% ipython --no-banner

In [1]: import numpy as np

In [2]: np.set_printoptions(precision=3, suppress=True, linewidth=160)

In [3]: tidy = lambda a: np.round(a, 3) + 0

In [4]: data = np.loadtxt("block12.csv", delimiter=",")

In [5]: tidy(data)
Out[5]: 
array([[ 1.   ,  0.   ,  0.   ,  0.   ,  0.   ,  0.   ,  0.   ,  0.   ,  0.   ,  0.   ],
       [ 0.   , -0.5  ,  0.   ,  0.   ,  0.   ,  0.   ,  0.   ,  0.   ,  0.   ,  0.866],
       [ 0.   ,  0.   ,  1.   ,  0.   ,  0.   ,  0.   ,  0.   ,  0.   ,  0.   ,  0.   ],
       [ 0.   ,  0.   ,  0.   ,  1.   ,  0.   ,  0.   ,  0.   ,  0.   ,  0.   ,  0.   ],
       [ 0.   ,  0.   ,  0.   ,  0.   ,  1.   ,  0.   ,  0.   ,  0.   ,  0.   ,  0.   ],
       [ 0.   ,  0.   ,  0.   ,  0.   ,  0.   ,  1.   ,  0.   ,  0.   ,  0.   ,  0.   ],
       [ 0.   ,  0.   ,  0.   ,  0.   ,  0.   ,  0.   ,  1.   ,  0.   ,  0.   ,  0.   ],
       [ 0.   ,  0.   ,  0.   ,  0.   ,  0.   ,  0.   ,  0.   ,  1.   ,  0.   ,  0.   ],
       [ 0.   ,  0.   ,  0.   ,  0.   ,  0.   ,  0.   ,  0.   ,  0.   ,  1.   ,  0.   ],
       [ 0.   , -0.866,  0.   ,  0.   ,  0.   ,  0.   ,  0.   ,  0.   ,  0.   , -0.5  ]])

In [6]: data[:, 8] @ data[:, 1]
Out[6]: np.float64(0.0)

In [7]: tidy(np.linalg.pinv(data))
Out[7]: 
array([[ 1.   ,  0.   ,  0.   ,  0.   ,  0.   ,  0.   ,  0.   ,  0.   ,  0.   ,  0.   ],
       [ 0.   , -0.5  ,  0.   ,  0.   ,  0.   ,  0.   ,  0.   ,  0.   ,  0.   , -0.866],
       [ 0.   ,  0.   ,  1.   ,  0.   ,  0.   ,  0.   ,  0.   ,  0.   ,  0.   ,  0.   ],
       [ 0.   ,  0.   ,  0.   ,  1.   ,  0.   ,  0.   ,  0.   ,  0.   ,  0.   ,  0.   ],
       [ 0.   ,  0.   ,  0.   ,  0.   ,  1.   ,  0.   ,  0.   ,  0.   ,  0.   ,  0.   ],
       [ 0.   ,  0.   ,  0.   ,  0.   ,  0.   ,  1.   ,  0.   ,  0.   ,  0.   ,  0.   ],
       [ 0.   ,  0.   ,  0.   ,  0.   ,  0.   ,  0.   ,  1.   ,  0.   ,  0.   ,  0.   ],
       [ 0.   ,  0.   ,  0.   ,  0.   ,  0.   ,  0.   ,  0.   ,  1.   ,  0.   ,  0.   ],
       [ 0.   ,  0.   ,  0.   ,  0.   ,  0.   ,  0.   ,  0.   ,  0.   ,  1.   ,  0.   ],
       [ 0.   ,  0.866,  0.   ,  0.   ,  0.   ,  0.   ,  0.   ,  0.   ,  0.   , -0.5  ]])

In [8]: tidy(data.T @ data)
Out[8]: 
array([[1., 0., 0., 0., 0., 0., 0., 0., 0., 0.],
       [0., 1., 0., 0., 0., 0., 0., 0., 0., 0.],
       [0., 0., 1., 0., 0., 0., 0., 0., 0., 0.],
       [0., 0., 0., 1., 0., 0., 0., 0., 0., 0.],
       [0., 0., 0., 0., 1., 0., 0., 0., 0., 0.],
       [0., 0., 0., 0., 0., 1., 0., 0., 0., 0.],
       [0., 0., 0., 0., 0., 0., 1., 0., 0., 0.],
       [0., 0., 0., 0., 0., 0., 0., 1., 0., 0.],
       [0., 0., 0., 0., 0., 0., 0., 0., 1., 0.],
       [0., 0., 0., 0., 0., 0., 0., 0., 0., 1.]])

In [9]: rng = np.random.default_rng(33657)

In [10]: labels = rng.permutation(10)

In [11]: A2 = data[:, labels] * rng.choice([-1, 1], 10)

In [12]: tidy(A2)
Out[12]: 
array([[ 0.   ,  0.   ,  0.   , -1.   ,  0.   ,  0.   ,  0.   ,  0.   ,  0.   ,  0.   ],
       [ 0.   ,  0.   ,  0.   ,  0.   , -0.5  ,  0.866,  0.   ,  0.   ,  0.   ,  0.   ],
       [ 0.   ,  0.   ,  0.   ,  0.   ,  0.   ,  0.   ,  0.   ,  1.   ,  0.   ,  0.   ],
       [ 0.   ,  0.   ,  1.   ,  0.   ,  0.   ,  0.   ,  0.   ,  0.   ,  0.   ,  0.   ],
       [ 0.   ,  1.   ,  0.   ,  0.   ,  0.   ,  0.   ,  0.   ,  0.   ,  0.   ,  0.   ],
       [ 0.   ,  0.   ,  0.   ,  0.   ,  0.   ,  0.   ,  0.   ,  0.   ,  0.   , -1.   ],
       [ 0.   ,  0.   ,  0.   ,  0.   ,  0.   ,  0.   ,  1.   ,  0.   ,  0.   ,  0.   ],
       [-1.   ,  0.   ,  0.   ,  0.   ,  0.   ,  0.   ,  0.   ,  0.   ,  0.   ,  0.   ],
       [ 0.   ,  0.   ,  0.   ,  0.   ,  0.   ,  0.   ,  0.   ,  0.   , -1.   ,  0.   ],
       [ 0.   ,  0.   ,  0.   ,  0.   , -0.866, -0.5  ,  0.   ,  0.   ,  0.   ,  0.   ]])

In [13]: U, _, vt = np.linalg.svd(data.T @ A2)

In [14]: tidy(U @ vt)
Out[14]: 
array([[ 0.,  0.,  0., -1.,  0.,  0.,  0.,  0.,  0.,  0.],
       [ 0.,  0.,  0.,  0.,  1.,  0.,  0.,  0.,  0.,  0.],
       [ 0.,  0.,  0.,  0.,  0.,  0.,  0.,  1.,  0.,  0.],
       [ 0.,  0.,  1.,  0.,  0.,  0.,  0.,  0.,  0.,  0.],
       [ 0.,  1.,  0.,  0.,  0.,  0.,  0.,  0.,  0.,  0.],
       [ 0.,  0.,  0.,  0.,  0.,  0.,  0.,  0.,  0., -1.],
       [ 0.,  0.,  0.,  0.,  0.,  0.,  1.,  0.,  0.,  0.],
       [-1.,  0.,  0.,  0.,  0.,  0.,  0.,  0.,  0.,  0.],
       [ 0.,  0.,  0.,  0.,  0.,  0.,  0.,  0., -1.,  0.],
       [ 0.,  0.,  0.,  0.,  0.,  1.,  0.,  0.,  0.,  0.]])

In [15]: tidy(np.linalg.lstsq(data, A2)[0])
Out[15]: 
array([[ 0.,  0.,  0., -1.,  0.,  0.,  0.,  0.,  0.,  0.],
       [ 0.,  0.,  0.,  0.,  1.,  0.,  0.,  0.,  0.,  0.],
       [ 0.,  0.,  0.,  0.,  0.,  0.,  0.,  1.,  0.,  0.],
       [ 0.,  0.,  1.,  0.,  0.,  0.,  0.,  0.,  0.,  0.],
       [ 0.,  1.,  0.,  0.,  0.,  0.,  0.,  0.,  0.,  0.],
       [ 0.,  0.,  0.,  0.,  0.,  0.,  0.,  0.,  0., -1.],
       [ 0.,  0.,  0.,  0.,  0.,  0.,  1.,  0.,  0.,  0.],
       [-1.,  0.,  0.,  0.,  0.,  0.,  0.,  0.,  0.,  0.],
       [ 0.,  0.,  0.,  0.,  0.,  0.,  0.,  0., -1.,  0.],
       [ 0.,  0.,  0.,  0.,  0.,  1.,  0.,  0.,  0.,  0.]])

In [16]: A2.inv()
---------------------------------------------------------------------------
AttributeError                            Traceback (most recent call last)
Cell In[16], line 1
----> 1 A2.inv()

AttributeError: 'numpy.ndarray' object has no attribute 'inv'

In [17]: tidy(np.linalg.matrix_power(A2, 2))
Out[17]: 
array([[ 0.   ,  0.   , -1.   ,  0.   ,  0.   ,  0.   ,  0.   ,  0.   ,  0.   ,  0.   ],
       [ 0.   , -0.5  ,  0.   ,  0.   ,  0.   ,  0.   ,  0.   ,  0.   ,  0.   , -0.866],
       [-1.   ,  0.   ,  0.   ,  0.   ,  0.   ,  0.   ,  0.   ,  0.   ,  0.   ,  0.   ],
       [ 0.   ,  0.   ,  0.   ,  0.   ,  0.   ,  0.   ,  0.   ,  1.   ,  0.   ,  0.   ],
       [ 0.   ,  0.   ,  0.   ,  0.   , -0.5  ,  0.866,  0.   ,  0.   ,  0.   ,  0.   ],
       [ 0.   ,  0.   ,  0.   ,  0.   ,  0.866,  0.5  ,  0.   ,  0.   ,  0.   ,  0.   ],
       [ 0.   ,  0.   ,  0.   ,  0.   ,  0.   ,  0.   ,  1.   ,  0.   ,  0.   ,  0.   ],
       [ 0.   ,  0.   ,  0.   ,  1.   ,  0.   ,  0.   ,  0.   ,  0.   ,  0.   ,  0.   ],
       [ 0.   ,  0.   ,  0.   ,  0.   ,  0.   ,  0.   ,  0.   ,  0.   ,  1.   ,  0.   ],
       [ 0.   , -0.866,  0.   ,  0.   ,  0.   ,  0.   ,  0.   ,  0.   ,  0.   ,  0.5  ]])

In [18]: np.allclose(A2, A2.T)
Out[18]: False

In [19]: tidy(np.sort(np.abs(np.linalg.eigvals(A2))))
Out[19]: array([1., 1., 1., 1., 1., 1., 1., 1., 1., 1.])

In [20]: np.trace(A2)
Out[20]: np.float64(0.0)

In [21]: tidy((A2 - A2.T) / 2)
Out[21]: 
array([[ 0.   ,  0.   ,  0.   , -0.5  ,  0.   ,  0.   ,  0.   ,  0.5  ,  0.   ,  0.   ],
       [ 0.   ,  0.   ,  0.   ,  0.   , -0.75 ,  0.433,  0.   ,  0.   ,  0.   ,  0.   ],
       [ 0.   ,  0.   ,  0.   , -0.5  ,  0.   ,  0.   ,  0.   ,  0.5  ,  0.   ,  0.   ],
       [ 0.5  ,  0.   ,  0.5  ,  0.   ,  0.   ,  0.   ,  0.   ,  0.   ,  0.   ,  0.   ],
       [ 0.   ,  0.75 ,  0.   ,  0.   ,  0.   ,  0.   ,  0.   ,  0.   ,  0.   ,  0.433],
       [ 0.   , -0.433,  0.   ,  0.   ,  0.   ,  0.   ,  0.   ,  0.   ,  0.   , -0.25 ],
       [ 0.   ,  0.   ,  0.   ,  0.   ,  0.   ,  0.   ,  0.   ,  0.   ,  0.   ,  0.   ],
       [-0.5  ,  0.   , -0.5  ,  0.   ,  0.   ,  0.   ,  0.   ,  0.   ,  0.   ,  0.   ],
       [ 0.   ,  0.   ,  0.   ,  0.   ,  0.   ,  0.   ,  0.   ,  0.   ,  0.   ,  0.   ],
       [ 0.   ,  0.   ,  0.   ,  0.   , -0.433,  0.25 ,  0.   ,  0.   ,  0.   ,  0.   ]])

In [22]: F = np.load("layer4.npy")

In [23]: F
Out[23]: 
array([[-1,  0,  1,  2,  3,  4,  5,  6],
       [ 7,  8,  9, 10, 11, 12, 13, 14],
       [15, 16, 17, 18, 19, 20, 21, 22],
       [23, 24, 25, 26, 27, 28, 29, 30],
       [31, 32, 33, 34, 35, 36, 37, 38],
       [39, 40, 41, 42, 43, 44, 45, 46]])

In [24]: A2 = F / np.sqrt((F ** 2).mean(axis=1, keepdims=True))

In [25]: np.linalg.matrix_rank(F - F.mean(axis=1, keepdims=True))
Out[25]: np.int64(1)
